% python3 -q
>>> import numpy as np
>>> import numpy.linalg as la
>>> np.set_printoptions(suppress=True, linewidth=120)
>>> def rd(a):
...     return np.round(a, 2) + 0
... 
>>> arr = np.load("data.npy")
>>> arr
array([[ 1.81, -0.26,  2.89],
       [ 0.17, -3.3 ,  4.87],
       [-4.82,  2.34, -8.66],
       [ 2.17, -0.43,  0.9 ],
       [ 1.41,  2.74, -3.3 ],
       [-2.36, -1.53, -0.24],
       [-4.79,  0.78, -6.9 ],
       [-6.89, -3.5 , -2.42],
       [-4.94,  1.79, -6.36],
       [-5.22, -3.14, -0.85],
       [ 7.29,  3.02,  2.24],
       [ 3.46,  3.96, -1.75],
       [ 7.59,  3.56,  1.06],
       [ 0.62,  0.95, -1.3 ],
       [-2.77,  1.42, -4.77],
       [-3.87, -3.3 ,  2.32],
       [-6.58, -1.44, -3.43],
       [ 0.28,  1.13, -1.18],
       [-7.1 , -4.55, -0.73],
       [ 0.45, -1.5 ,  3.58],
       [ 6.66,  2.48,  3.2 ],
       [-0.36, -2.2 ,  2.51],
       [-0.45, -0.95,  0.7 ],
       [-0.24, -1.53,  1.44],
       [-0.2 , -0.94,  0.91],
       [ 4.73, -2.14,  7.54]])
>>> la.matrix_rank(arr)
np.int64(3)
>>> rd(arr.sum(axis=0))
array([-13.95,  -6.54,  -7.73])
>>> np.count_nonzero(arr)
np.int64(78)
>>> arr.shape
(26, 3)
>>> rd(arr.mean(axis=0))
array([-0.54, -0.25, -0.3 ])
>>> th = np.radians(45)
>>> R = np.eye(3)
>>> R[1, 1] = R[0, 0] = np.cos(th)
>>> R[1, 0], R[0, 1] = -np.sin(th), np.sin(th)
>>> rd(R)
array([[ 0.71,  0.71,  0.  ],
       [-0.71,  0.71,  0.  ],
       [ 0.  ,  0.  ,  1.  ]])
>>> other = arr @ R.T
>>> np.allclose(la.norm(arr, axis=1), la.norm(other, axis=1))
True
>>> other = la.inv(R)
>>> rd(la.det(R) * la.det(other))
np.float64(1.0)
>>> (np.abs(other) > 1e-9).astype(int)
array([[1, 1, 0],
       [1, 1, 0],
       [0, 0, 1]])
>>> rd(la.slogdet(R)[0])
np.float64(1.0)
>>> rd(la.inv(other))
array([[ 0.71,  0.71,  0.  ],
       [-0.71,  0.71,  0.  ],
       [ 0.  ,  0.  ,  1.  ]])
>>> rd(R @ other)
array([[1., 0., 0.],
       [0., 1., 0.],
       [0., 0., 1.]])
>>> x0 = np.array([-4, -2, -1])
>>> target = arr @ x0
>>> rd(la.pinv(arr) @ arr)
array([[1., 0., 0.],
       [0., 1., 0.],
       [0., 0., 1.]])
>>> rd(la.solve(arr.T @ arr, arr.T @ target))
array([-4., -2., -1.])
>>> rng = np.random.default_rng(3076)
>>> target = target + 0.02 * rng.normal(size=26)
>>> rd(target)
array([ -9.63,   1.1 ,  23.28,  -8.73,  -7.83,  12.74,  24.53,  36.97,  22.55,  27.99, -37.45, -20.02, -38.55,  -3.08,
        12.99,  19.75,  32.63,  -2.19,  38.23,  -2.36, -34.79,   3.33,   3.  ,   2.59,   1.78, -22.21])
>>> b, *_ = la.lstsq(arr, target)
>>> rd(arr.T @ (target - arr @ b))
array([0., 0., 0.])
